$ python3 -q
>>> import numpy as np
>>> import numpy.linalg as la
>>> np.set_printoptions(precision=1, suppress=True, linewidth=100, floatmode="fixed")
>>> F = np.loadtxt("mat.csv", delimiter=",")
>>> F
array([[0.0, 2.0, 0.0, 0.0, 0.0, 0.0],
       [1.0, 1.0, 0.0, 0.0, 0.0, 0.0],
       [0.0, 0.0, 0.0, 0.0, 0.0, 0.0],
       [0.0, 0.0, 0.0, 2.0, 0.0, 0.0],
       [0.0, 0.0, 1.0, 1.0, 0.0, 0.0],
       [0.0, 0.0, 0.0, 0.0, 0.0, 0.0],
       [0.0, 0.0, 0.0, 0.0, 0.0, 2.0],
       [0.0, 0.0, 0.0, 0.0, 1.0, 1.0],
       [0.0, 0.0, 0.0, 0.0, 0.0, 0.0]])
>>> x = np.array([1, 2, 2, 1, 3, 0])
>>> y = F @ x
>>> y
array([4.0, 3.0, 0.0, 2.0, 3.0, 0.0, 0.0, 3.0, 0.0])
>>> np.round(la.pinv(F) @ F, 1) + 0
array([[1.0, 0.0, 0.0, 0.0, 0.0, 0.0],
       [0.0, 1.0, 0.0, 0.0, 0.0, 0.0],
       [0.0, 0.0, 1.0, 0.0, 0.0, 0.0],
       [0.0, 0.0, 0.0, 1.0, 0.0, 0.0],
       [0.0, 0.0, 0.0, 0.0, 1.0, 0.0],
       [0.0, 0.0, 0.0, 0.0, 0.0, 1.0]])
>>> la.solve(F.T @ F, F.T @ y)
array([1.0, 2.0, 2.0, 1.0, 3.0, 0.0])
>>> rng = np.random.default_rng(826)
>>> y = y + 0.1 * rng.normal(size=9)
>>> y.round(1) + 0
array([4.0, 3.1, 0.1, 2.0, 3.0, 0.0, 0.2, 3.1, 0.1])
>>> beta, *_ = la.lstsq(F, y)
>>> np.round(F.T @ (y - F @ beta), 1) + 0
array([0.0, 0.0, 0.0, 0.0, 0.0, 0.0])
>>> beta
array([1.1, 2.0, 2.0, 1.0, 2.9, 0.1])
>>> beta.round()
array([1.0, 2.0, 2.0, 1.0, 3.0, 0.0])
>>> [round(float(la.norm(la.solve(F.T @ F + lam * np.eye(6), F.T @ y))), 2) for lam in (0, 1, 10, 100)]
[4.34, 2.72, 0.97, 0.14]
>>> np.round(la.norm(y - F @ beta), 1)
np.float64(0.1)
